% ipython --no-banner

In [1]: import numpy as np

In [2]: np.set_printoptions(precision=2, suppress=True, linewidth=160)

In [3]: Y = np.array([[2, 1, 2, 0, 3, 2, 0, 0, 1, 0],
   ...:     [3, 3, 2, 0, 2, 3, 2, 3, 0, 2],
   ...:     [0, 3, 3, 3, 3, 0, 0, 0, 1, 0],
   ...:     [2, 0, 0, 3, 2, 0, 0, 3, 3, 1],
   ...:     [2, 3, 2, 1, 2, 3, 2, 1, 2, 2],
   ...:     [3, 3, 0, 2, 1, 1, 0, 3, 0, 2],
   ...:     [0, 2, 2, 0, 3, 1, 2, 2, 2, 2],
   ...:     [1, 1, 2, 0, 3, 1, 0, 3, 3, 0],
   ...:     [1, 1, 3, 2, 0, 3, 0, 0, 3, 3],
   ...:     [3, 3, 3, 1, 2, 2, 1, 1, 2, 3]])

In [4]: feats = np.tril(Y)

In [5]: print(feats)
[[2 0 0 0 0 0 0 0 0 0]
 [3 3 0 0 0 0 0 0 0 0]
 [0 3 3 0 0 0 0 0 0 0]
 [2 0 0 3 0 0 0 0 0 0]
 [2 3 2 1 2 0 0 0 0 0]
 [3 3 0 2 1 1 0 0 0 0]
 [0 2 2 0 3 1 2 0 0 0]
 [1 1 2 0 3 1 0 3 0 0]
 [1 1 3 2 0 3 0 0 3 0]
 [3 3 3 1 2 2 1 1 2 3]]

In [6]: x0 = np.array([2, -1, -1, 0, -2, 1, 2, 2, -2, -2])

In [7]: target = feats @ x0

In [8]: coef, lr = np.zeros(10), 1 / np.linalg.norm(feats, 2) ** 2

In [9]: for i in range(50):
   ...:     coef -= lr * feats.T @ (feats @ coef - target)
   ...:     if i % 10 == 0: print(i, round(np.linalg.norm(feats @ coef - target), 2))
   ...: 
0 10.24
10 4.67
20 3.74
30 3.31
40 3.03

In [10]: coef
Out[10]: array([ 1.49, -0.8 , -1.46,  0.17, -0.42,  0.1 , -0.11,  0.97, -0.71, -1.38])
